In [1]: import numpy as np

In [2]: import numpy.linalg as la

In [3]: np.set_printoptions(suppress=True, linewidth=160)

In [4]: rng = np.random.default_rng(40786)

In [5]: W0 = np.eye(10, dtype=int)[rng.permutation(10)] * np.array([1, 0, 3, -3, 0, -1, -1, 0, -2, -3])

In [6]: W0
Out[6]: 
array([[ 0,  0,  0,  0,  0,  0,  0,  0,  0, -3],
       [ 0,  0,  0,  0,  0,  0,  0,  0,  0,  0],
       [ 0,  0,  3,  0,  0,  0,  0,  0,  0,  0],
       [ 0,  0,  0,  0,  0,  0,  0,  0, -2,  0],
       [ 1,  0,  0,  0,  0,  0,  0,  0,  0,  0],
       [ 0,  0,  0,  0,  0,  0,  0,  0,  0,  0],
       [ 0,  0,  0,  0,  0,  0,  0,  0,  0,  0],
       [ 0,  0,  0,  0,  0,  0, -1,  0,  0,  0],
       [ 0,  0,  0, -3,  0,  0,  0,  0,  0,  0],
       [ 0,  0,  0,  0,  0, -1,  0,  0,  0,  0]])

In [7]: Uu, sv, Vt = la.svd(W0)

In [8]: vecs = Vt[:(sv > 1e-8).sum()]

In [9]: vec = W0[2] + -1 * W0[6] + rng.integers(2) * np.eye(10)[5]

In [10]: vec
Out[10]: array([0., 0., 3., 0., 0., 0., 0., 0., 0., 0.])

In [11]: la.matrix_rank(np.vstack([W0, vec]))
Out[11]: np.int64(7)

In [12]: vecs.T @ vecs
Out[12]: 
array([[1., 0., 0., 0., 0., 0., 0., 0., 0., 0.],
       [0., 0., 0., 0., 0., 0., 0., 0., 0., 0.],
       [0., 0., 1., 0., 0., 0., 0., 0., 0., 0.],
       [0., 0., 0., 1., 0., 0., 0., 0., 0., 0.],
       [0., 0., 0., 0., 0., 0., 0., 0., 0., 0.],
       [0., 0., 0., 0., 0., 1., 0., 0., 0., 0.],
       [0., 0., 0., 0., 0., 0., 1., 0., 0., 0.],
       [0., 0., 0., 0., 0., 0., 0., 0., 0., 0.],
       [0., 0., 0., 0., 0., 0., 0., 0., 1., 0.],
       [0., 0., 0., 0., 0., 0., 0., 0., 0., 1.]])

In [13]: z = rng.permutation(10)

In [14]: z
Out[14]: array([7, 4, 0, 6, 5, 2, 8, 9, 1, 3])

In [15]: B = W0[z][:, z]

In [16]: np.diag(B)
Out[16]: array([0, 0, 0, 0, 0, 3, 0, 0, 0, 0])

In [17]: np.round(la.det(B), 1), round(la.det(W0[z]), 1)
Out[17]: (np.float64(0.0), np.float64(0.0))

In [18]: np.trace(B)
Out[18]: np.int64(3)

In [19]: np.round(np.sort(np.abs(la.eigvals(B))), 1)
Out[19]: array([0. , 0. , 0. , 0. , 0. , 0. , 0. , 2.4, 2.4, 3. ])

In [20]: np.allclose(B, W0)
Out[20]: False

In [21]: mat = np.load("test9.npy")

In [22]: mat.round(1)
Out[22]: 
array([[ 1.7, -0.2,  0.7, -0.2, -0.4],
       [-0.2,  2.5,  0.7,  0.3, -0.3],
       [ 0.7,  0.7,  0.7,  0.2,  0.3],
       [-0.2,  0.3,  0.2,  2.5,  0.3],
       [-0.4, -0.3,  0.3,  0.3,  2.6]])

In [23]: Uu, sv, Vt = la.svd(mat)

In [24]: vecs = Vt[:(sv > 1e-8).sum()]

In [25]: vec = mat[1] + 4 * mat[2] + rng.integers(2) * np.eye(5)[1]

In [26]: vec.round(1)
Out[26]: array([2.7, 6.3, 3.5, 1.2, 0.7])

In [27]: la.matrix_rank(np.vstack([mat, vec]))
Out[27]: np.int64(5)

In [28]: round(float(la.norm(vec - vecs.T @ vecs @ vec)), 1)
Out[28]: 0.3

In [29]: np.allclose(vecs.T @ vecs @ vec, vec)
Out[29]: False

In [30]: u = np.array([2, 2, 2, 2, 1, 2, 1])

In [31]: arr = 4 * np.eye(7) + np.outer(u, u)

In [32]: arr
Out[32]: 
array([[8., 4., 4., 4., 2., 4., 2.],
       [4., 8., 4., 4., 2., 4., 2.],
       [4., 4., 8., 4., 2., 4., 2.],
       [4., 4., 4., 8., 2., 4., 2.],
       [2., 2., 2., 2., 5., 2., 1.],
       [4., 4., 4., 4., 2., 8., 2.],
       [2., 2., 2., 2., 1., 2., 5.]])

In [33]: low = la.cholesky(arr)

In [34]: np.round(np.prod(np.diag(low)) ** 2, 1), round(la.det(arr), 1)
Out[34]: (np.float64(106496.0), np.float64(106496.0))

In [35]: np.round(arr / np.sqrt(np.outer(np.diag(arr), np.diag(arr))), 1)
Out[35]: 
array([[1. , 0.5, 0.5, 0.5, 0.3, 0.5, 0.3],
       [0.5, 1. , 0.5, 0.5, 0.3, 0.5, 0.3],
       [0.5, 0.5, 1. , 0.5, 0.3, 0.5, 0.3],
       [0.5, 0.5, 0.5, 1. , 0.3, 0.5, 0.3],
       [0.3, 0.3, 0.3, 0.3, 1. , 0.3, 0.2],
       [0.5, 0.5, 0.5, 0.5, 0.3, 1. , 0.3],
       [0.3, 0.3, 0.3, 0.3, 0.2, 0.3, 1. ]])

In [36]: np.round(low @ low.T, 1)
Out[36]: 
array([[8., 4., 4., 4., 2., 4., 2.],
       [4., 8., 4., 4., 2., 4., 2.],
       [4., 4., 8., 4., 2., 4., 2.],
       [4., 4., 4., 8., 2., 4., 2.],
       [2., 2., 2., 2., 5., 2., 1.],
       [4., 4., 4., 4., 2., 8., 2.],
       [2., 2., 2., 2., 1., 2., 5.]])

In [37]: np.round(la.matrix_power(arr, 3), 1)
Out[37]: 
array([[3248., 3184., 3184., 3184., 1592., 3184., 1592.],
       [3184., 3248., 3184., 3184., 1592., 3184., 1592.],
       [3184., 3184., 3248., 3184., 1592., 3184., 1592.],
       [3184., 3184., 3184., 3248., 1592., 3184., 1592.],
       [1592., 1592., 1592., 1592.,  860., 1592.,  796.],
       [3184., 3184., 3184., 3184., 1592., 3248., 1592.],
       [1592., 1592., 1592., 1592.,  796., 1592.,  860.]])

In [38]: np.trace(arr)
Out[38]: np.float64(50.0)

In [39]: np.round(np.sort(np.abs(la.eigvals(arr))), 1)
Out[39]: array([ 4.,  4.,  4.,  4.,  4.,  4., 26.])

In [40]: arr @ arr
Out[40]: 
array([[136., 120., 120., 120.,  60., 120.,  60.],
       [120., 136., 120., 120.,  60., 120.,  60.],
       [120., 120., 136., 120.,  60., 120.,  60.],
       [120., 120., 120., 136.,  60., 120.,  60.],
       [ 60.,  60.,  60.,  60.,  46.,  60.,  30.],
       [120., 120., 120., 120.,  60., 136.,  60.],
       [ 60.,  60.,  60.,  60.,  30.,  60.,  46.]])

In [41]: np.allclose(arr, arr.T)
Out[41]: True
